In [1]: import numpy as np

In [2]: np.set_printoptions(precision=2, suppress=True, linewidth=200, sign=" ")

In [3]: def tidy(a):
   ...:     return np.round(a, 2) + 0
   ...: 

In [4]: other = np.array([[0, 1, 1, -3, 3, -3, 3, -1],
   ...:     [1, 1, -2, -2, -3, -2, -1, 2],
   ...:     [-2, -3, -1, 1, -1, -1, -1, -1],
   ...:     [-1, 3, 2, -2, 3, 2, 0, 2],
   ...:     [0, -3, 2, 1, 0, 2, -1, 3],
   ...:     [-1, 2, 3, -3, 1, -3, 3, 0],
   ...:     [0, 0, -1, -2, -1, 0, 0, 1],
   ...:     [1, 0, -2, -3, 0, 2, -3, -1]])

In [5]: C = np.array([[-5, -2, 0], [-2, -5, 0], [3, 4, -3]])

In [6]: F = np.block([[other, np.zeros((8, 3))], [np.zeros((3, 8)), C]])

In [7]: F
Out[7]: 
array([[ 0.,  1.,  1., -3.,  3., -3.,  3., -1.,  0.,  0.,  0.],
       [ 1.,  1., -2., -2., -3., -2., -1.,  2.,  0.,  0.,  0.],
       [-2., -3., -1.,  1., -1., -1., -1., -1.,  0.,  0.,  0.],
       [-1.,  3.,  2., -2.,  3.,  2.,  0.,  2.,  0.,  0.,  0.],
       [ 0., -3.,  2.,  1.,  0.,  2., -1.,  3.,  0.,  0.,  0.],
       [-1.,  2.,  3., -3.,  1., -3.,  3.,  0.,  0.,  0.,  0.],
       [ 0.,  0., -1., -2., -1.,  0.,  0.,  1.,  0.,  0.,  0.],
       [ 1.,  0., -2., -3.,  0.,  2., -3., -1.,  0.,  0.,  0.],
       [ 0.,  0.,  0.,  0.,  0.,  0.,  0.,  0., -5., -2.,  0.],
       [ 0.,  0.,  0.,  0.,  0.,  0.,  0.,  0., -2., -5.,  0.],
       [ 0.,  0.,  0.,  0.,  0.,  0.,  0.,  0.,  3.,  4., -3.]])

In [8]: x0 = np.array([-2, 0, 1, 2, 1, -2, 0, 1, -1, -1, 2])

In [9]: y = F @ x0

In [10]: b, lr = np.zeros(11), 1 / np.linalg.norm(F, 2) ** 2

In [11]: for i in range(6):
    ...:     b -= lr * F.T @ (F @ b - y)
    ...:     if i % 1 == 0: print(i, round(np.linalg.norm(F @ b - y), 2))
    ...: 
0 11.82
1 8.03
2 6.34
3 5.5
4 5.01
5 4.67

In [12]: tidy(np.linalg.cond(F))
Out[12]: np.float64(9.79)

In [13]: tidy(b)
Out[13]: array([-1.03, -0.49,  1.29,  1.4 ,  0.3 , -0.92,  1.16,  0.34, -1.06, -1.27,  0.88])

In [14]: A = np.loadtxt("test13.csv", delimiter=",")

In [15]: print(A)
[[ 2. -3.  1. -1.  0. -2. -2.  3. -3.]
 [-3.  2. -3.  1. -1.  0. -2. -2.  3.]
 [ 3. -3.  2. -3.  1. -1.  0. -2. -2.]
 [-2.  3. -3.  2. -3.  1. -1.  0. -2.]
 [-2. -2.  3. -3.  2. -3.  1. -1.  0.]
 [ 0. -2. -2.  3. -3.  2. -3.  1. -1.]
 [-1.  0. -2. -2.  3. -3.  2. -3.  1.]
 [ 1. -1.  0. -2. -2.  3. -3.  2. -3.]
 [-3.  1. -1.  0. -2. -2.  3. -3.  2.]]

In [16]: t = np.radians(15)

In [17]: R = np.eye(9)

In [18]: R[8, 8] = R[2, 2] = np.cos(t)

In [19]: R[8, 2], R[2, 8] = -np.sin(t), np.sin(t)

In [20]: tidy(R)
Out[20]: 
array([[ 1.  ,  0.  ,  0.  ,  0.  ,  0.  ,  0.  ,  0.  ,  0.  ,  0.  ],
       [ 0.  ,  1.  ,  0.  ,  0.  ,  0.  ,  0.  ,  0.  ,  0.  ,  0.  ],
       [ 0.  ,  0.  ,  0.97,  0.  ,  0.  ,  0.  ,  0.  ,  0.  ,  0.26],
       [ 0.  ,  0.  ,  0.  ,  1.  ,  0.  ,  0.  ,  0.  ,  0.  ,  0.  ],
       [ 0.  ,  0.  ,  0.  ,  0.  ,  1.  ,  0.  ,  0.  ,  0.  ,  0.  ],
       [ 0.  ,  0.  ,  0.  ,  0.  ,  0.  ,  1.  ,  0.  ,  0.  ,  0.  ],
       [ 0.  ,  0.  ,  0.  ,  0.  ,  0.  ,  0.  ,  1.  ,  0.  ,  0.  ],
       [ 0.  ,  0.  ,  0.  ,  0.  ,  0.  ,  0.  ,  0.  ,  1.  ,  0.  ],
       [ 0.  ,  0.  , -0.26,  0.  ,  0.  ,  0.  ,  0.  ,  0.  ,  0.97]])

In [21]: other = A @ R.T

In [22]: tidy(np.linalg.svd(A, compute_uv=False)), tidy(np.linalg.svd(other, compute_uv=False))
Out[22]: 
(array([ 11.86,  11.86,   5.  ,   4.01,   4.01,   3.61,   3.61,   1.54,   1.54]),
 array([ 11.86,  11.86,   5.  ,   4.01,   4.01,   3.61,   3.61,   1.54,   1.54]))

In [23]: print(tidy(np.abs(other - A).max(axis=0)))
[ 0.    0.    0.88  0.    0.    0.    0.    0.    0.84]

In [24]: tidy(np.linalg.det(R)), tidy(np.trace(R))
Out[24]: (np.float64(1.0), np.float64(8.93))

In [25]: np.allclose(A @ A.T, other @ other.T)
Out[25]: True
